$ python -q
>>> import numpy as np
>>> np.set_printoptions(precision=3, suppress=True, linewidth=100)
>>> W0 = np.diag(np.array([0, 2, 3]))
>>> W0
array([[0, 0, 0],
       [0, 2, 0],
       [0, 0, 3]])
>>> # 3 blocks once reordered
>>> vec = np.array([-1, 3, -3])
>>> (W0 * vec).sum(axis=1)
array([ 0,  6, -9])
>>> W0 @ vec
array([ 0,  6, -9])
>>> np.linalg.norm(W0 @ vec) <= np.linalg.norm(W0, 2) * np.linalg.norm(vec) + 1e-9
np.True_
>>> W0 @ (2 * vec)
array([  0,  12, -18])
>>> W0 @ np.ones(3)
array([0., 2., 3.])
>>> W0 * vec
array([[ 0,  0,  0],
       [ 0,  6,  0],
       [ 0,  0, -9]])
>>> np.linalg.svd(W0, compute_uv=False)
array([3., 2., 0.])
>>> W0 @ W0.T
array([[0, 0, 0],
       [0, 4, 0],
       [0, 0, 9]])
>>> W0.T @ W0
array([[0, 0, 0],
       [0, 4, 0],
       [0, 0, 9]])
>>> np.linalg.pinv(W0)
array([[0.   , 0.   , 0.   ],
       [0.   , 0.5  , 0.   ],
       [0.   , 0.   , 0.333]])
>>> q, _ = np.linalg.qr(np.array([[0.5], [-0.1], [-0.2], [0.8], [-0.9]]))
>>> F = q @ q.T
>>> F
array([[ 0.143, -0.029, -0.057,  0.229, -0.257],
       [-0.029,  0.006,  0.011, -0.046,  0.051],
       [-0.057,  0.011,  0.023, -0.091,  0.103],
       [ 0.229, -0.046, -0.091,  0.366, -0.411],
       [-0.257,  0.051,  0.103, -0.411,  0.463]])
>>> # symmetric
>>> ev, vecs = np.linalg.eigh(F)
>>> vec = np.array([2, -2, -3, 0, -2])
>>> round(vec @ F @ vec / (vec @ vec), 3), np.round(ev[0], 3), np.round(ev[-1], 3)
(np.float64(0.353), np.float64(-0.0), np.float64(1.0))
>>> round(vec @ F @ vec, 3)
np.float64(7.406)
>>> (np.sign(vecs[:, -1].round(6)) == np.sign(vecs[0, -1].round(6))).astype(int)
array([1, 0, 0, 1, 0])
>>> round(float(np.abs(F).sum(axis=1).max()), 3), round(float(np.abs(ev).max()), 3)
(1.286, 1.0)
>>> vecs * np.maximum(ev, 0) @ vecs.T
array([[ 0.143, -0.029, -0.057,  0.229, -0.257],
       [-0.029,  0.006,  0.011, -0.046,  0.051],
       [-0.057,  0.011,  0.023, -0.091,  0.103],
       [ 0.229, -0.046, -0.091,  0.366, -0.411],
       [-0.257,  0.051,  0.103, -0.411,  0.463]])
>>> M = np.load("m.npy")
>>> M
array([[-0.04,  0.14],
       [-0.3 ,  1.05],
       [ 0.38, -1.33],
       [ 0.08, -0.28],
       [ 0.16, -0.56]])
>>> Uu, sigma, VT = np.linalg.svd(F)
>>> vecs = VT[:(sigma > 1e-8).sum()]
>>> rng = np.random.default_rng(373420)
>>> vec = F[3] + -3 * F[2] + rng.integers(2) * np.eye(5)[1]
>>> vec
array([ 0.4 ,  0.92, -0.16,  0.64, -0.72])
>>> np.allclose(vecs.T @ vecs @ vec, vec)
False
>>> np.diag(vecs.T @ vecs)
array([0.143, 0.006, 0.023, 0.366, 0.463])
>>> vecs.T @ vecs
array([[ 0.143, -0.029, -0.057,  0.229, -0.257],
       [-0.029,  0.006,  0.011, -0.046,  0.051],
       [-0.057,  0.011,  0.023, -0.091,  0.103],
       [ 0.229, -0.046, -0.091,  0.366, -0.411],
       [-0.257,  0.051,  0.103, -0.411,  0.463]])
>>> np.linalg.matrix_rank(np.vstack([F, vec]))
np.int64(2)
>>> Uu, sigma, VT = np.linalg.svd(M)
>>> vecs = VT[:(sigma > 1e-8).sum()]
>>> vec = M[0] + 4 * M[3] + rng.integers(2) * np.eye(2)[1]
>>> vec
array([ 0.28, -0.98])
>>> round(float(np.linalg.norm(vec - vecs.T @ vecs @ vec)), 3)
0.0
>>> vecs.T @ vecs
array([[ 0.075, -0.264],
       [-0.264,  0.925]])
>>> np.linalg.matrix_rank(np.vstack([M, vec]))
np.int64(1)
>>> Uu, sigma, VT = np.linalg.svd(M)
>>> np.argmax(sigma[:-1] / (sigma[1:] + 1e-6)) + 1
np.int64(1)
>>> A2 = Uu[:, :1] @ np.diag(sigma[:1]) @ VT[:1]
>>> np.round(np.linalg.norm(M - A2, 2), 3), np.round(sigma[1], 3)
(np.float64(0.0), np.float64(0.0))
>>> A2
array([[-0.04,  0.14],
       [-0.3 ,  1.05],
       [ 0.38, -1.33],
       [ 0.08, -0.28],
       [ 0.16, -0.56]])
